In [1]: import numpy as np

In [2]: from numpy import linalg as LA

In [3]: np.set_printoptions(precision=3, suppress=True, linewidth=120, sign=" ")

In [4]: rnd = lambda a: np.round(a, 3) + 0

In [5]: feats = np.loadtxt("a.csv", delimiter=",")

In [6]: rnd(feats)
Out[6]: 
array([[ 0.746, -0.004, -0.4  , -0.17 ],
       [-0.004,  1.   , -0.007, -0.003],
       [-0.4  , -0.007,  0.368, -0.269],
       [-0.17 , -0.003, -0.269,  0.886]])

In [7]: np.argsort(-LA.norm(feats, axis=0).round(6), kind="stable")[:3]
Out[7]: array([ 1,  3,  0])

In [8]: [round(float(x), 3) for x in LA.svd(feats, compute_uv=False)[:3]]
Out[8]: [1.0, 1.0, 1.0]

In [9]: LA.cond(feats) > 100
Out[9]: np.True_

In [10]: proj = np.triu(np.array([[1, 2, 1, -2], [-1, -2, -2, -1], [0, 2, 0, 1], [3, 2, -3, -2]]), 1) + np.eye(4)

In [11]: other = proj @ feats @ LA.inv(proj)

In [12]: rnd(np.trace(other)), np.trace(feats)
Out[12]: (np.float64(3.0), np.float64(3.0))

In [13]: rnd(np.poly(other))
Out[13]: array([ 1., -3.,  3., -1.,  0.])

In [14]: x = np.array([0, 0, 0, -3])

In [15]: rnd(feats @ feats @ x)
Out[15]: array([ 0.511,  0.009,  0.807, -2.657])

In [16]: rnd((x - feats @ x) @ (feats @ x))
Out[16]: np.float64(0.0)

In [17]: rnd(LA.eigvalsh(2 * feats - np.eye(4)))
Out[17]: array([-1.,  1.,  1.,  1.])

In [18]: rnd(feats @ x)
Out[18]: array([ 0.511,  0.009,  0.807, -2.657])

In [19]: W1 = np.array([[-2, 3, 7, -9], [8, 7, -9, 9], [-6, 3, -5, 0], [3, 4, 3, -5]])

In [20]: c = np.array([0, -3, -1, 1])

In [21]: hid = np.maximum(feats @ W1 + c, 0)

In [22]: LA.matrix_rank(hid)
Out[22]: np.int64(4)

In [23]: (hid > 0).mean(axis=0)
Out[23]: array([ 0.75,  0.25,  0.5 ,  0.5 ])

In [24]: rnd(hid)
Out[24]: 
array([[  0.363,   0.   ,   5.754,   0.   ],
       [  8.04 ,   3.955,   0.   ,  10.052],
       [  0.   ,   0.   ,   0.   ,   5.887],
       [  4.588,   0.   ,   1.835,   0.   ]])

In [25]: W2 = np.array([[2, -2, 2], [-2, 1, 1], [0, -1, 2], [0, 1, -1]])

In [26]: (hid @ W2).round(6).argmax(axis=1)
Out[26]: array([ 2,  2,  1,  2])

In [27]: W1 @ W2
Out[27]: 
array([[-10,  -9,  22],
       [  2,   9,  -4],
       [-18,  20, -19],
       [ -2, -10,  21]])
